$ ipython --no-banner

In [1]: import numpy as np

In [2]: from numpy import linalg as LA

In [3]: np.set_printoptions(precision=2, suppress=True, linewidth=140)

In [4]: def rd(a):
   ...:     return np.round(a, 2) + 0
   ...: 

In [5]: arr = np.loadtxt("arr.csv", delimiter=",")

In [6]: arr
Out[6]: 
array([[-0.42,  0.11, -1.29, -0.66],
       [ 0.  ,  0.8 ,  0.4 ,  1.2 ],
       [-0.3 ,  0.2 , -1.3 , -0.7 ],
       [-1.3 , -1.1 , -0.1 , -0.5 ]])

In [7]: def softmax(z):
   ...:     e = np.exp(z - z.max(axis=-1, keepdims=True))
   ...:     return e / e.sum(axis=-1, keepdims=True)
   ...: 

In [8]: rd(softmax(arr[1] + 3))
Out[8]: array([0.12, 0.28, 0.19, 0.41])

In [9]: att = arr @ arr.T / np.sqrt(4)

In [10]: rd(softmax(att + np.triu(np.full(att.shape, -np.inf), 1)))
Out[10]: 
array([[1.  , 0.  , 0.  , 0.  ],
       [0.15, 0.85, 0.  , 0.  ],
       [0.46, 0.08, 0.46, 0.  ],
       [0.19, 0.06, 0.17, 0.59]])

In [11]: rd(softmax(att)[1] @ arr)
Out[11]: array([-0.22,  0.46, -0.05,  0.58])

In [12]: np.allclose(arr @ arr.T, arr.T @ arr)
Out[12]: False

In [13]: LA.determinant(arr)
AttributeError: module 'numpy.linalg' has no attribute 'determinant'


In [14]: rd(np.sort(np.abs(LA.eigvals(arr))))
Out[14]: array([0.04, 1.  , 1.  , 2.12])

In [15]: np.trace(arr)
Out[15]: np.float64(-1.42)

In [16]: rd(LA.det(arr))
Out[16]: np.float64(-0.09)

In [17]: rd((arr - arr.T) / 2)
Out[17]: 
array([[ 0.  ,  0.06, -0.5 ,  0.32],
       [-0.06,  0.  ,  0.1 ,  1.15],
       [ 0.5 , -0.1 ,  0.  , -0.3 ],
       [-0.32, -1.15,  0.3 ,  0.  ]])

In [18]: rd(LA.norm(arr, 1)), rd(LA.norm(arr, np.inf))
Out[18]: (np.float64(3.09), np.float64(3.0))

In [19]: rd(LA.norm(arr[1], 1)), rd(LA.norm(arr[1], np.inf))
Out[19]: (np.float64(2.4), np.float64(1.2))

In [20]: rd(LA.norm(arr, axis=1))
Out[20]: array([1.51, 1.5 , 1.52, 1.78])

In [21]: rd(LA.norm(arr) ** 2 / LA.norm(arr, 2) ** 2)
Out[21]: np.float64(1.56)

In [22]: rd(LA.norm(arr, "nuc"))
Out[22]: np.float64(5.15)

In [23]: rd(LA.norm(arr[1] - arr[3]))
Out[23]: np.float64(2.91)

In [24]: arr[1] @ arr[3]
Out[24]: np.float64(-1.52)
